$ python3 -q
>>> import numpy as np
>>> import numpy.linalg as la
>>> np.set_printoptions(precision=2, suppress=True, linewidth=200, floatmode="fixed")
>>> F = np.array([[0, 1, 0], [1, 0, 0], [0, 0, 0]])
>>> # null space of dimension 1
>>> U, sigma, VT = la.svd(F)
>>> V = VT[:(sigma > 1e-8).sum()]
>>> rng = np.random.default_rng(528975)
>>> x = F[2] + 4 * F[0] + rng.integers(2) * np.eye(3)[0]
>>> x
array([0.00, 4.00, 0.00])
>>> la.matrix_rank(np.vstack([F, x]))
np.int64(2)
>>> X = np.load("a.npy")
>>> X
array([[-1.00,  1.00,  1.00],
       [ 1.00, -1.00,  1.00],
       [ 1.00,  1.00, -1.00]])
>>> # symmetric, so the eigenvalues are real
>>> np.all(la.eigvalsh(X) > 0)
np.False_
>>> round(float(la.eigvalsh(X).min()), 2)
-2.0
>>> evals, V = la.eigh(X)
>>> x = np.array([1, 0, 0])
>>> V * np.abs(evals) @ V.T
array([[ 1.67, -0.33, -0.33],
       [-0.33,  1.67, -0.33],
       [-0.33, -0.33,  1.67]])
>>> x @ X @ x / (x @ x), round(float(evals[0]), 2), evals[-1]
(np.float64(-1.0), -2.0, np.float64(1.0))
>>> np.abs(X).sum(axis=1).max(), round(float(np.abs(evals).max()), 2)
(np.float64(3.0), 2.0)
>>> mat = np.array([[1, 0, 0, 0, 0, 0, 0, 0],
...     [0, 1, 0, 0, 0, 0, 0, 0],
...     [0, 1, 1, 0, 0, 0, 0, 0],
...     [1, 2, -1, 1, 0, 0, 0, 0],
...     [1, 1, 2, -2, 1, 0, 0, 0],
...     [-1, -1, 0, -2, 1, 1, 0, 0],
...     [0, 2, 0, 0, -1, 0, 1, 0],
...     [-1, 2, 2, 2, 0, -2, -2, 1]])
>>> x = np.array([7, -7, 9, 1, -4, 1, 1, -4])
>>> a = np.maximum(mat @ x, 0)
>>> mat.T @ a
array([ 19,  14,  26, -24,  12,   0,   0,   0])
>>> a
array([ 7,  0,  2,  0, 12,  0,  0,  0])
>>> mat * (a > 1e-9)[:, None]
array([[ 1,  0,  0,  0,  0,  0,  0,  0],
       [ 0,  0,  0,  0,  0,  0,  0,  0],
       [ 0,  1,  1,  0,  0,  0,  0,  0],
       [ 0,  0,  0,  0,  0,  0,  0,  0],
       [ 1,  1,  2, -2,  1,  0,  0,  0],
       [ 0,  0,  0,  0,  0,  0,  0,  0],
       [ 0,  0,  0,  0,  0,  0,  0,  0],
       [ 0,  0,  0,  0,  0,  0,  0,  0]])
>>> np.flatnonzero(a > 1e-9)
array([0, 2, 4])
>>> mat @ mat
array([[ 1,  0,  0,  0,  0,  0,  0,  0],
       [ 0,  1,  0,  0,  0,  0,  0,  0],
       [ 0,  2,  1,  0,  0,  0,  0,  0],
       [ 2,  3, -2,  1,  0,  0,  0,  0],
       [ 0,  0,  6, -4,  1,  0,  0,  0],
       [-3, -5,  4, -6,  2,  1,  0,  0],
       [-1,  3, -2,  2, -2,  0,  1,  0],
       [ 2,  8,  2,  8,  0, -4, -4,  1]])
>>> feats = np.array([[2, 5, 4, 3, 3],
...     [0, 2, 4, 1, 3],
...     [5, 3, 0, 0, 3],
...     [4, 3, 3, 2, 2],
...     [0, 0, 2, 5, 5]])
>>> feats
array([[2, 5, 4, 3, 3],
       [0, 2, 4, 1, 3],
       [5, 3, 0, 0, 3],
       [4, 3, 3, 2, 2],
       [0, 0, 2, 5, 5]])
>>> x = np.array([3, 1, 0, -1, -2])
>>> a = np.maximum(feats @ x, 0)
>>> np.tanh(feats @ x)
array([ 0.96, -1.00,  1.00,  1.00, -1.00])
>>> feats.T @ a
array([100,  73,  35,  24,  60])
>>> np.maximum(feats @ (3 * x), 0)
array([ 6,  0, 36, 27,  0])
>>> K = np.loadtxt("x.csv", delimiter=",")
>>> K
array([[ -0.50,   2.30,  -0.60,   1.40,   0.70,  -4.00,  -0.70,   0.90,   0.40,   0.90],
       [  0.40,  -1.80,   0.50,   0.70,   0.80, -13.00,   1.20,   1.30,   0.10,   0.90],
       [  2.90,   0.50,   0.70,   2.10,   0.40, -15.00,  -1.60,  -0.10,  -0.20,   0.10],
       [  0.00,  -0.50,  -0.60,  -0.20,  -0.30, -19.00,   0.80,   0.60,  -0.70,  -0.10],
       [  0.50,   1.80,  -0.10,  -0.40,   0.10,  -5.00,   1.00,  -0.10,  -0.80,  -0.30],
       [ -0.70,   1.00,   0.10,   1.90,  -1.80, -23.00,   0.30,  -0.80,  -0.40,  -0.40],
       [  0.60,   1.50,  -0.10,   0.60,   0.30,  -3.00,   0.10,   0.50,  -1.80,   0.20],
       [ -0.40,  -0.10,  -0.60,   0.10,   1.50,  -9.00,   0.50,   1.30,   1.10,  -0.60],
       [  0.40,  -0.40,   1.50,  -0.40,  -0.30,   6.00,  -1.30,  -0.50,   0.60,   0.50]])
>>> # column 5 dominates
>>> f, v = K[6], K[7]
>>> f @ v
np.float64(25.78)
>>> p = (f @ v) / (f @ f) * f
>>> p
array([ 0.99,  2.48, -0.17,  0.99,  0.50, -4.95,  0.17,  0.83, -2.97,  0.33])
>>> np.round((v - p) @ f, 2)
np.float64(-0.0)
>>> round(float(la.norm(K)), 2)
39.01
>>> K.sum(axis=1)
array([  0.80,  -8.90, -10.20, -20.00,  -3.30, -23.80,  -1.10,  -6.20,   6.10])
>>> np.abs(K).max()
np.float64(23.0)
>>> K.mean(axis=0)
array([ 0.36,  0.48,  0.09,  0.64,  0.16, -9.44,  0.03,  0.34, -0.19,  0.13])
>>> x = np.array([7, -3, 1, 1, -7, -8, -8, -1, 9, -6])
>>> K @ np.ones(10)
array([  0.80,  -8.90, -10.20, -20.00,  -3.30, -23.80,  -1.10,  -6.20,   6.10])
>>> la.norm(K @ x) <= la.norm(K, 2) * la.norm(x) + 1e-9
np.True_
>>> arr = np.loadtxt("block5.csv", delimiter=",")
>>> arr
array([[-2.00,  1.00,  1.00, -1.00,  3.00, -3.00,  1.00,  2.00,  0.00],
       [-2.00,  1.00, -3.00,  1.00, -3.00,  2.00,  0.00, -3.00, -1.00],
       [-1.00,  0.00, -3.00,  0.00, -1.00, -2.00, -3.00,  2.00,  3.00],
       [ 3.00, -3.00,  1.00,  0.00, -3.00, -3.00,  0.00,  2.00, -1.00],
       [ 1.00,  1.00,  3.00,  0.00, -1.00, -3.00,  1.00,  0.00, -3.00],
       [ 2.00,  2.00, -1.00,  0.00, -2.00, -1.00,  0.00,  0.00,  0.00],
       [ 1.00,  3.00,  3.00,  3.00,  0.00,  0.00, -2.00, -1.00, -3.00],
       [ 0.00, -3.00, -1.00, -3.00, -2.00,  2.00, -3.00, -2.00,  3.00],
       [ 3.00, -3.00,  1.00,  0.00, -3.00, -3.00,  0.00,  2.00, -1.00]])
>>> np.unique(arr.round(6), axis=0).shape
(8, 9)
>>> np.round(np.trace(la.pinv(arr) @ arr), 2)
np.float64(8.0)
>>> np.allclose(arr[:-1].T @ la.lstsq(arr[:-1].T, arr[-1])[0], arr[-1])
True
>>> np.abs(np.diag(la.qr(arr)[1])) > 1e-9
array([ True,  True,  True,  True,  True,  True,  True,  True, False])
>>> la.lstsq(arr[:-1].T, arr[-1])[2]
np.int32(8)
